$ ipython --no-banner

In [1]: import numpy as np

In [2]: from numpy import linalg as LA

In [3]: np.set_printoptions(precision=2, suppress=True, linewidth=200, floatmode="fixed")

In [4]: rnd = lambda a: np.round(a, 2) + 0

In [5]: K = np.load("arr.npy")

In [6]: print(rnd(K))
[[  4.41  21.63 -16.42]
 [  3.81  19.77 -15.05]
 [  3.31  18.17 -13.87]
 [  3.17  17.74 -13.55]
 [  1.77  12.90  -9.97]
 [  0.43   7.37  -5.81]
 [ -0.30   1.89  -1.57]
 [ -0.29   1.35  -1.14]
 [ -0.24   0.82  -0.70]
 [ -0.15   0.34  -0.30]
 [  0.00   0.00   0.00]
 [ -2.62  -0.37  -0.22]
 [ -4.43  -1.22   0.09]
 [ -4.56  -1.29   0.12]
 [ -4.93  -1.49   0.20]
 [ -6.02  -2.12   0.49]
 [-11.34  -5.69   2.29]]

In [7]: # rank 2

In [8]: print(rnd(K @ LA.pinv(K) @ K))
[[  4.41  21.63 -16.42]
 [  3.81  19.77 -15.05]
 [  3.31  18.17 -13.87]
 [  3.17  17.74 -13.55]
 [  1.77  12.90  -9.97]
 [  0.43   7.37  -5.81]
 [ -0.30   1.89  -1.57]
 [ -0.29   1.35  -1.14]
 [ -0.24   0.82  -0.70]
 [ -0.15   0.34  -0.30]
 [  0.00   0.00   0.00]
 [ -2.62  -0.37  -0.22]
 [ -4.43  -1.22   0.09]
 [ -4.56  -1.29   0.12]
 [ -4.93  -1.49   0.20]
 [ -6.02  -2.12   0.49]
 [-11.34  -5.69   2.29]]

In [9]: print(np.abs(np.diag(LA.qr(K)[1])) > 1e-9)
[ True  True False]

In [10]: print(np.allclose(K[:-1].T @ LA.lstsq(K[:-1].T, K[-1])[0], K[-1]))
True

In [11]: print(LA.lstsq(K[:-1].T, K[-1])[2])
2

In [12]: LA.inv(K)
LinAlgError: Last 2 dimensions of the array must be square


In [13]: print(rnd(np.trace(LA.pinv(K) @ K)))
2.0

In [14]: print(np.unique(K.round(6), axis=0).shape)
(17, 3)
